$ python3 -q
>>> import numpy as np
>>> np.set_printoptions(precision=2, suppress=True, linewidth=100)
>>> def tidy(a):
...     return np.round(a, 2) + 0
... 
>>> W0 = np.load("m.npy")
>>> W0
array([[-2., -1.],
       [-1.,  3.]])
>>> M2 = np.linalg.invert(W0)
Traceback (most recent call last):
  File "<python-input-5>", line 1, in <module>
    M2 = np.linalg.invert(W0)
         ^^^^^^^^^^^^^^^^
AttributeError: module 'numpy.linalg' has no attribute 'invert'
>>> M2 = np.linalg.inv(W0)
>>> tidy(W0 @ M2)
array([[1., 0.],
       [0., 1.]])
>>> tidy(np.linalg.inv(M2))
array([[-2., -1.],
       [-1.,  3.]])
>>> np.allclose(M2, W0.T)
False
>>> K = np.load("layer11.npy")
>>> K
array([[2.1, 1. ],
       [2. , 1.1]])
>>> x0 = np.array([2, 7])
>>> h = np.maximum(K @ x0, 0)
>>> tidy(np.tanh(K @ x0))
array([1., 1.])
>>> tidy(h)
array([11.2, 11.7])
>>> np.maximum(K @ (3 * x0), 0)
array([33.6, 35.1])
>>> tidy(np.linalg.norm(K, 2) / np.linalg.norm(K))
np.float64(1.0)
>>> np.linalg.cond(K) > 100
np.False_
>>> np.linalg.matrix_rank(K, rtol=0.1)
np.int64(1)
>>> round(np.log10(np.linalg.cond(K)))
2
>>> tidy(np.linalg.det(K.T))
np.float64(0.31)
>>> np.einsum("ii->", K)
np.float64(3.2)
>>> tidy(np.linalg.det(K[::-1]))
np.float64(-0.31)
>>> tidy(np.poly(K))
array([ 1.  , -3.2 ,  0.31])
>>> tidy(np.linalg.det(2 * K)), tidy(np.linalg.det(K))
(np.float64(1.24), np.float64(0.31))
>>> vals, vecs = np.linalg.eig(K)
>>> tidy(np.sort(np.linalg.eigvals(K.T)))
array([0.1, 3.1])
>>> tidy(np.prod(vals))
np.float64(0.31)
>>> tidy(K @ vecs[:, 0] - vals[0] * vecs[:, 0])
array([0., 0.])
